$ python3 -q
>>> import numpy as np
>>> import numpy.linalg as la
>>> np.set_printoptions(precision=3, suppress=True, linewidth=120)
>>> tidy = lambda a: np.round(a, 3) + 0
>>> A = np.loadtxt("x.csv", delimiter=",")
>>> print(A)
[[ 0.  0.  0. -3.  0.  4.  0.  0.  5.  0.]
 [ 0. -2.  0.  3.  0.  0.  0. -2. -5.  0.]
 [ 0.  0.  0.  0.  0.  3.  0. -3.  0.  0.]]
>>> M2 = A / np.sqrt((A ** 2).mean(axis=1, keepdims=True))
>>> print(la.matrix_rank(M2) == la.matrix_rank(A))
True
>>> print(A - A.mean(axis=1, keepdims=True))
[[-0.6 -0.6 -0.6 -3.6 -0.6  3.4 -0.6 -0.6  4.4 -0.6]
 [ 0.6 -1.4  0.6  3.6  0.6  0.6  0.6 -1.4 -4.4  0.6]
 [ 0.   0.   0.   0.   0.   3.   0.  -3.   0.   0. ]]
>>> print(tidy(M2[0]))
[ 0.     0.     0.    -1.342  0.     1.789  0.     0.     2.236  0.   ]
>>> print(la.matrix_rank(A - A.mean(axis=1, keepdims=True)))
3
>>> E = np.array([[1.1, -1.1, 0.8],
...     [-0.2, -1.7, 0.3],
...     [-1.3, 0.4, -0.8],
...     [-0.5, 0.4, 0.3],
...     [0.5, -2.0, 0.4],
...     [-1.6, 0.0, 1.6],
...     [0.1, -3.1, -0.6]])
>>> E[:, 2] *= 3
>>> print(tidy(E))
[[ 1.1 -1.1  2.4]
 [-0.2 -1.7  0.9]
 [-1.3  0.4 -2.4]
 [-0.5  0.4  0.9]
 [ 0.5 -2.   1.2]
 [-1.6  0.   4.8]
 [ 0.1 -3.1 -1.8]]
>>> rng = np.random.default_rng(41481)
>>> idx = rng.permutation(3)
>>> M2 = E[:, idx] * rng.choice([-1, 1], 3)
>>> print(tidy(M2))
[[ 2.4 -1.1  1.1]
 [ 0.9 -1.7 -0.2]
 [-2.4  0.4 -1.3]
 [ 0.9  0.4 -0.5]
 [ 1.2 -2.   0.5]
 [ 4.8  0.  -1.6]
 [-1.8 -3.1  0.1]]
>>> Uu, _, VT = la.svd(E.T @ M2)
>>> print(tidy(la.lstsq(E, M2)[0]))
[[0. 0. 1.]
 [0. 1. 0.]
 [1. 0. 0.]]
>>> Q, Rm = la.qr(E)
>>> print(tidy(Q.T @ Q))
[[1. 0. 0.]
 [0. 1. 0.]
 [0. 0. 1.]]
>>> print(np.allclose(Rm.T @ Rm, E.T @ E))
True
>>> print(tidy(Rm))
[[-2.452  1.183  0.869]
 [ 0.     4.078 -0.642]
 [ 0.     0.     6.3  ]]
>>> print(Q.shape, Rm.shape)
(7, 3) (3, 3)
>>> W0 = np.loadtxt("layer1.csv", delimiter=",")
>>> print(W0)
[[0. 2. 9. 2. 4.]
 [0. 0. 9. 9. 0.]
 [0. 0. 0. 5. 0.]
 [0. 0. 0. 0. 5.]
 [0. 0. 0. 0. 0.]]
>>> # triangular, det is the product of the diagonal
>>> th = np.radians(45)
>>> Rm = np.eye(10)
>>> Rm[1, 1] = Rm[6, 6] = np.cos(th)
>>> Rm[1, 6], Rm[6, 1] = -np.sin(th), np.sin(th)
>>> print(tidy(Rm))
[[ 1.     0.     0.     0.     0.     0.     0.     0.     0.     0.   ]
 [ 0.     0.707  0.     0.     0.     0.    -0.707  0.     0.     0.   ]
 [ 0.     0.     1.     0.     0.     0.     0.     0.     0.     0.   ]
 [ 0.     0.     0.     1.     0.     0.     0.     0.     0.     0.   ]
 [ 0.     0.     0.     0.     1.     0.     0.     0.     0.     0.   ]
 [ 0.     0.     0.     0.     0.     1.     0.     0.     0.     0.   ]
 [ 0.     0.707  0.     0.     0.     0.     0.707  0.     0.     0.   ]
 [ 0.     0.     0.     0.     0.     0.     0.     1.     0.     0.   ]
 [ 0.     0.     0.     0.     0.     0.     0.     0.     1.     0.   ]
 [ 0.     0.     0.     0.     0.     0.     0.     0.     0.     1.   ]]
>>> M2 = A @ Rm.T
>>> print(tidy(np.abs(M2 - A).max(axis=0)))
[0.    0.586 0.    0.    0.    0.    1.414 0.    0.    0.   ]
>>> print(tidy(la.det(Rm)), tidy(np.trace(Rm)))
1.0 9.414
>>> print(tidy(np.sort(la.eigvals(W0))))
[0. 0. 0. 0. 0.]
>>> print([int(la.matrix_rank(la.matrix_power(W0, p))) for p in range(1, 6)])
[4, 3, 2, 1, 0]
>>> print(tidy(la.norm(W0, 2) / la.norm(W0)))
0.88
>>> print(la.cond(W0) > 100)
True
>>> F = np.load("dump.npy")
>>> print(F)
[[  5.742  -4.911   3.303  -6.828 -21.029   2.325]
 [  2.558  -2.409   1.52   -3.757 -10.118   1.247]
 [  1.286  -2.946   2.538  10.145   9.587  -4.303]
 [  5.563  -6.055   6.257  14.395   6.662  -5.871]
 [ -7.136   6.556  -4.832   5.447  21.193  -2.472]
 [ -0.8     0.59    1.091  11.266  16.13   -4.647]
 [  0.649  -0.994   0.486  -4.094  -7.23    1.54 ]
 [  5.447  -5.787   6.286  14.44    6.17   -5.623]
 [  6.891  -5.955   5.043  -8.275 -25.551   3.182]
 [  2.853  -3.486   3.51    5.25   -0.799  -2.024]
 [  6.347  -5.455   3.906 -10.787 -27.719   4.432]
 [ -0.478   0.385  -0.743   1.777   3.142  -0.441]
 [ -6.495   5.878  -3.942   9.591  26.552  -4.068]
 [  3.708  -4.672   3.792   7.149   0.328  -3.322]
 [ -0.672   0.917  -0.418   4.365   7.15   -1.306]
 [ -0.32   -0.884   2.191  11.392  14.528  -5.243]
 [ -0.771   0.724  -0.407   1.207   4.135  -1.007]
 [  2.256  -3.067   2.86    3.411  -1.313  -1.274]
 [ -1.647   1.435  -1.089   5.678  10.146  -2.132]
 [ -0.786   1.272  -1.627  -4.442  -3.776   2.077]]
>>> D = la.norm(F[:, None] - F[None], axis=-1)
>>> print(np.flatnonzero(D[3] < D.mean() / 2))
[2 3 7]
>>> print(D[3].round(6).argsort(kind="stable")[:4])
[ 3  7  2 13]
>>> print(D.mean(axis=1).argmax())
10
>>> print(tidy(D[:5, :5]))
[[ 0.    12.216 35.967 35.978 48.165]
 [12.216  0.    24.805 26.58  35.967]
 [35.967 24.805  0.     8.418 19.382]
 [35.978 26.58   8.418  0.    27.314]
 [48.165 35.967 19.382 27.314  0.   ]]
>>> print((D + 1e9 * np.eye(20)).round(6).argmin(axis=1))
[ 8  6 15  7 12 15  1  3 10 17  8 16  4  9 18  5 11  9 14  6]
>>> print(np.unravel_index(D.round(6).argmax(), D.shape))
(np.int64(10), np.int64(12))
>>> P = F @ la.solve(F.T @ F, F.T)
>>> print(tidy(P @ F[:, 1]))
[-4.911 -2.409 -2.946 -6.055  6.556  0.59  -0.994 -5.787 -5.955 -3.486 -5.455  0.385  5.878 -4.672  0.917 -0.884  0.724
 -3.067  1.435  1.272]
>>> print(np.allclose(P @ P, P))
True
>>> print(tidy(np.abs(la.svd(F)[2][-1])))
[0.734 0.124 0.017 0.533 0.385 0.113]
>>> print(la.cond(F) > 100)
False
>>> print(np.argsort(-la.norm(F, axis=0).round(6), kind="stable")[:3])
[4 3 0]
>>> idx = rng.permutation(6)
>>> M2 = F[:, idx] * rng.choice([-1, 1], 6)
>>> print(M2)
[[ -4.911   5.742  -2.325  21.029  -6.828   3.303]
 [ -2.409   2.558  -1.247  10.118  -3.757   1.52 ]
 [ -2.946   1.286   4.303  -9.587  10.145   2.538]
 [ -6.055   5.563   5.871  -6.662  14.395   6.257]
 [  6.556  -7.136   2.472 -21.193   5.447  -4.832]
 [  0.59   -0.8     4.647 -16.13   11.266   1.091]
 [ -0.994   0.649  -1.54    7.23   -4.094   0.486]
 [ -5.787   5.447   5.623  -6.17   14.44    6.286]
 [ -5.955   6.891  -3.182  25.551  -8.275   5.043]
 [ -3.486   2.853   2.024   0.799   5.25    3.51 ]
 [ -5.455   6.347  -4.432  27.719 -10.787   3.906]
 [  0.385  -0.478   0.441  -3.142   1.777  -0.743]
 [  5.878  -6.495   4.068 -26.552   9.591  -3.942]
 [ -4.672   3.708   3.322  -0.328   7.149   3.792]
 [  0.917  -0.672   1.306  -7.15    4.365  -0.418]
 [ -0.884  -0.32    5.243 -14.528  11.392   2.191]
 [  0.724  -0.771   1.007  -4.135   1.207  -0.407]
 [ -3.067   2.256   1.274   1.313   3.411   2.86 ]
 [  1.435  -1.647   2.132 -10.146   5.678  -1.089]
 [  1.272  -0.786  -2.077   3.776  -4.442  -1.627]]
>>> Uu, _, VT = la.svd(F.T @ M2)
>>> print(tidy(la.lstsq(F, M2)[0]))
[[ 0.  1.  0.  0.  0.  0.]
 [ 1.  0.  0.  0.  0.  0.]
 [ 0.  0.  0.  0.  0.  1.]
 [ 0.  0.  0.  0.  1.  0.]
 [ 0.  0.  0. -1.  0.  0.]
 [ 0.  0. -1.  0.  0.  0.]]
>>> data = np.loadtxt("test17.csv", delimiter=",")
>>> print(data)
[[1. 0. 0. 0. 0. 0. 0. 0.]
 [0. 4. 0. 0. 0. 0. 0. 0.]
 [3. 3. 2. 0. 0. 0. 0. 0.]
 [3. 1. 1. 0. 0. 0. 0. 0.]
 [5. 5. 5. 5. 2. 0. 0. 0.]
 [4. 0. 4. 4. 2. 0. 0. 0.]
 [0. 2. 0. 3. 0. 3. 5. 0.]
 [2. 3. 0. 4. 3. 2. 2. 3.]]
>>> # triangular
>>> Uu, sigma, VT = la.svd(data)
>>> evecs = VT[:(sigma > 1e-8).sum()]
>>> x0 = data[1] + -3 * data[4] + rng.integers(2) * np.eye(8)[0]
>>> print(x0)
[-14. -11. -15. -15.  -6.   0.   0.   0.]
>>> print(la.matrix_rank(np.vstack([data, x0])))
7
>>> print(tidy(la.norm(x0 - evecs.T @ evecs @ x0)))
0.0
>>> print(tidy(np.diag(evecs.T @ evecs)))
[1.    1.    1.    1.    1.    0.301 0.748 0.95 ]
>>> print(np.allclose(evecs.T @ evecs @ x0, x0))
True
>>> print(tidy(data @ la.pinv(data) @ data))
[[1. 0. 0. 0. 0. 0. 0. 0.]
 [0. 4. 0. 0. 0. 0. 0. 0.]
 [3. 3. 2. 0. 0. 0. 0. 0.]
 [3. 1. 1. 0. 0. 0. 0. 0.]
 [5. 5. 5. 5. 2. 0. 0. 0.]
 [4. 0. 4. 4. 2. 0. 0. 0.]
 [0. 2. 0. 3. 0. 3. 5. 0.]
 [2. 3. 0. 4. 3. 2. 2. 3.]]
>>> print(la.lstsq(data[:-1].T, data[-1])[2])
6
>>> print(np.abs(np.diag(la.qr(data)[1])) > 1e-9)
[ True  True  True  True  True  True  True False]
>>> print(np.allclose(data[:-1].T @ la.lstsq(data[:-1].T, data[-1])[0], data[-1]))
False
>>> K = np.loadtxt("a.csv", delimiter=",")
>>> print(K)
[[ 0.7    1.2    0.7    0.5    0.5  ]
 [-0.1    0.    -0.5    0.     0.6  ]
 [ 0.7   -0.6   -0.4   -0.1    0.6  ]
 [ 1.2    0.1   -1.4    0.7   -0.9  ]
 [-0.2   -1.1    0.9   -2.2    0.1  ]
 [ 1.197  0.077 -1.424  0.671 -0.892]
 [-0.6   -0.5    0.4    1.     1.8  ]
 [ 0.3    0.7    0.7    1.3    0.9  ]
 [-0.7   -0.7   -2.7    2.    -1.5  ]]
>>> M2 = np.c_[K[:, :1] @ np.array([[4]]), np.array([2, 3, 3, 1, 1, 1, 2, 1, 3])]
>>> print(M2)
[[ 2.8    2.   ]
 [-0.4    3.   ]
 [ 2.8    3.   ]
 [ 4.8    1.   ]
 [-0.8    1.   ]
 [ 4.788  1.   ]
 [-2.4    2.   ]
 [ 1.2    1.   ]
 [-2.8    3.   ]]
>>> print(tidy(la.norm(la.qr(K)[0].T @ M2, axis=0) ** 2 / ((M2 ** 2).sum(axis=0) + 1e-12)))
[1.    0.657]
>>> print(tidy(la.norm(M2 - K @ la.lstsq(K, M2)[0], axis=0)))
[0.    3.659]
